% python3 -q
>>> import numpy as np
>>> np.set_printoptions(precision=3, suppress=True, linewidth=120, legacy="1.25")
>>> feats = np.array([[4, 5, 6], [7, 8, 9], [10, 11, 12]])
>>> # looks like rank 2
>>> np.round(np.linalg.eigvals(feats).sum().real, 3)
24.0
>>> round(np.linalg.det(2 * feats), 3), round(np.linalg.det(feats), 3)
(0.0, 0.0)
>>> np.einsum("ii->", feats)
24
>>> P = np.triu(np.array([[-2, 0, 2], [2, 2, 2], [-2, 0, -1]]), 1) + np.eye(3)
>>> M2 = P @ feats @ np.linalg.inv(P)
>>> round(float(np.linalg.det(M2)), 3)
0.0
>>> M2
array([[ 24.,  27., -72.],
       [ 27.,  30., -81.],
       [ 10.,  11., -30.]])
>>> np.linalg.matrix_rank(M2)
2
>>> np.trace(M2), np.trace(feats)
(24.0, 24)
>>> np.allclose(feats[:-1].T @ np.linalg.lstsq(feats[:-1].T, feats[-1])[0], feats[-1])
True
>>> np.abs(np.diag(np.linalg.qr(feats)[1])) > 1e-9
array([ True,  True, False])
>>> np.round(np.trace(np.linalg.pinv(feats) @ feats), 3)
2.0
>>> r = np.linalg.matrix_rank(feats)
>>> r
2
>>> ns = np.linalg.svd(feats)[2][r:].T
>>> [int(np.linalg.matrix_rank(np.delete(feats, i, axis=0))) for i in range(3)]
[2, 2, 2]
>>> ns[:, 0] / ns[np.abs(ns[:, 0]).round(6).argmax(), 0]
array([-0.5,  1. , -0.5])
>>> U, sigma, VT = np.linalg.svd(feats)
>>> vecs = VT[:(sigma > 1e-8).sum()]
>>> rng = np.random.default_rng(26)
>>> x = feats[2] + 3 * feats[0] + rng.integers(2) * np.eye(3)[2]
>>> x
array([22., 26., 31.])
>>> np.linalg.matrix_rank(np.vstack([feats, x]))
3
>>> X = np.loadtxt("mat.csv", delimiter=",")
>>> X
array([[ 0., -3.,  0.],
       [-1.,  0.,  0.],
       [ 0.,  0.,  3.]])
>>> round(float(np.abs(np.linalg.eigvals(X)).max()), 3)
3.0
>>> np.sort(np.abs(np.linalg.eigvals(X)))
array([1.732, 1.732, 3.   ])
>>> np.trace(X)
3.0
>>> A = 2 * np.eye(3) + np.eye(3, k=1)
>>> A
array([[2., 1., 0.],
       [0., 2., 1.],
       [0., 0., 2.]])
>>> evals, vecs = np.linalg.eig(A)
>>> np.sort(np.linalg.eigvals(np.linalg.inv(A)))
array([0.5, 0.5, 0.5])
>>> evals
array([2., 2., 2.])
>>> np.sort(np.linalg.eigvals(A @ A))
array([4., 4., 4.])
>>> r0 = np.array([-1, -1, 1])
>>> M2 = A + np.outer(r0, np.eye(3)[2])
>>> M2
array([[ 2.,  1., -1.],
       [ 0.,  2.,  0.],
       [ 0.,  0.,  3.]])
>>> np.linalg.matrix_rank(np.linalg.inv(M2) - np.linalg.inv(A), tol=1e-8)
1
>>> arr = np.loadtxt("layer19.csv", delimiter=",")
>>> arr
array([[-0.7,  0. ],
       [-1. ,  0.3]])
>>> arr @ arr
array([[0.49, 0.  ],
       [0.4 , 0.09]])
>>> np.linalg.matrix_power(arr, 4)
array([[0.24 , 0.   ],
       [0.232, 0.008]])
>>> np.allclose(arr, arr.T)
False
>>> round(np.linalg.det(arr), 3)
-0.21
>>> (arr + arr.T) / 2
array([[-0.7, -0.5],
       [-0.5,  0.3]])
>>> E = np.load("block3.npy")
>>> E
array([[ 0.383, -0.026,  0.486],
       [-0.026,  0.002, -0.032],
       [ 0.486, -0.032,  0.615]])
>>> # looks like rank 1
>>> evals, vecs = np.linalg.eigh(E)
>>> x = np.array([-3, 2, 1])
>>> round(x @ E @ x, 3)
1.336
>>> np.round(np.linalg.eigvalsh(E[1:, 1:]), 3) + 0
array([0.   , 0.617])
>>> vecs * np.maximum(evals, 0) @ vecs.T
array([[ 0.383, -0.026,  0.486],
       [-0.026,  0.002, -0.032],
       [ 0.486, -0.032,  0.615]])
>>> (np.sign(vecs[:, -1].round(6)) == np.sign(vecs[0, -1].round(6))).astype(int)
array([1, 0, 1])
>>> mat = np.load("test6.npy")
>>> mat
array([[-3, -1, -3, -1, -3, -1],
       [-4,  4, -4,  4, -4,  4],
       [-1,  5, -1,  5, -1,  5],
       [-3, -1, -3, -1, -3, -1],
       [-4,  4, -4,  4, -4,  4],
       [-1,  5, -1,  5, -1,  5]])
>>> idx = rng.permutation(6)
>>> idx
array([0, 4, 2, 3, 5, 1])
>>> M2 = mat[idx][:, idx]
>>> M2
array([[-3, -3, -3, -1, -1, -1],
       [-4, -4, -4,  4,  4,  4],
       [-1, -1, -1,  5,  5,  5],
       [-3, -3, -3, -1, -1, -1],
       [-1, -1, -1,  5,  5,  5],
       [-4, -4, -4,  4,  4,  4]])
>>> np.diag(M2)
array([-3, -4, -1, -1,  5,  4])
>>> np.allclose(M2, mat)
False
>>> np.round(np.sort(np.abs(np.linalg.eigvals(M2))), 3) + 0
array([0., 0., 0., 0., 0., 0.])
>>> [round(float(x), 3) for x in np.linalg.svd(mat, compute_uv=False)[:3]]
[17.95, 9.264, 0.0]
>>> np.linalg.matrix_rank(mat, rtol=0.1)
2
>>> U, sigma, VT = np.linalg.svd(mat)
>>> np.argmax(sigma[:-1] / (sigma[1:] + 1e-6)) + 1
2
>>> M2 = U[:, :2] @ np.diag(sigma[:2]) @ VT[:2]
>>> M2
array([[-3., -1., -3., -1., -3., -1.],
       [-4.,  4., -4.,  4., -4.,  4.],
       [-1.,  5., -1.,  5., -1.,  5.],
       [-3., -1., -3., -1., -3., -1.],
       [-4.,  4., -4.,  4., -4.,  4.],
       [-1.,  5., -1.,  5., -1.,  5.]])
>>> K = np.load("case15.npy")
>>> K
array([[-0.9  , -1.1  , -1.5  ,  0.6  ],
       [-0.937, -0.842, -1.478,  0.576]])
>>> M2 = K + rng.integers(-2, 3, (2, 1)) @ rng.integers(-2, 3, (1, 4))
>>> M2
array([[ 1.1  , -1.1  , -1.5  ,  2.6  ],
       [ 1.063, -0.842, -1.478,  2.576]])
>>> M2 - K
array([[2., 0., 0., 2.],
       [2., 0., 0., 2.]])
>>> np.round(np.linalg.svd(M2 - K, compute_uv=False), 3) + 0
array([4., 0.])
>>> x = np.array([5, 4, 0, 3])
>>> h = np.maximum(M2 @ x, 0)
>>> np.maximum(M2 @ x, 0) - np.maximum(-M2 @ x, 0)
array([8.9  , 9.675])
>>> M2.T @ h
array([ 20.075, -17.936, -27.65 ,  48.063])
>>> np.tanh(M2 @ x)
array([1., 1.])
>>> M2 * (h > 1e-9)[:, None]
array([[ 1.1  , -1.1  , -1.5  ,  2.6  ],
       [ 1.063, -0.842, -1.478,  2.576]])
>>> np.maximum(M2 @ (3 * x), 0)
array([26.7  , 29.025])
>>> np.linalg.matrix_rank(K, rtol=0.1)
1
>>> [round(float(x), 3) for x in np.linalg.svd(K, compute_uv=False)[:3]]
[2.951, 0.163]
>>> round(float(np.linalg.norm(K, 2) / np.linalg.norm(K)), 3)
0.998
>>> F = np.load("dump.npy")
>>> F
array([[ 0.481,  0.481,  0.096, -0.096],
       [ 0.481,  0.481,  0.096, -0.096],
       [ 0.096,  0.096,  0.019, -0.019],
       [-0.096, -0.096, -0.019,  0.019]])
>>> # row 1 repeats row 0
>>> r = np.linalg.matrix_rank(F)
>>> r
1
>>> ns = np.linalg.svd(F)[2][r:].T
>>> np.round(F @ ns, 3) + 0
array([[0., 0., 0.],
       [0., 0., 0.],
       [0., 0., 0.],
       [0., 0., 0.]])
>>> np.allclose(F @ ns, 0)
True
>>> [int(np.linalg.matrix_rank(np.delete(F, i, axis=0))) for i in range(4)]
[1, 1, 1, 1]
>>> ns @ ns.T
array([[ 0.519, -0.481, -0.096,  0.096],
       [-0.481,  0.519, -0.096,  0.096],
       [-0.096, -0.096,  0.981,  0.019],
       [ 0.096,  0.096,  0.019,  0.981]])
>>> np.linalg.matrix_rank(F.T @ F), np.linalg.matrix_rank(F @ F.T)
(1, 1)
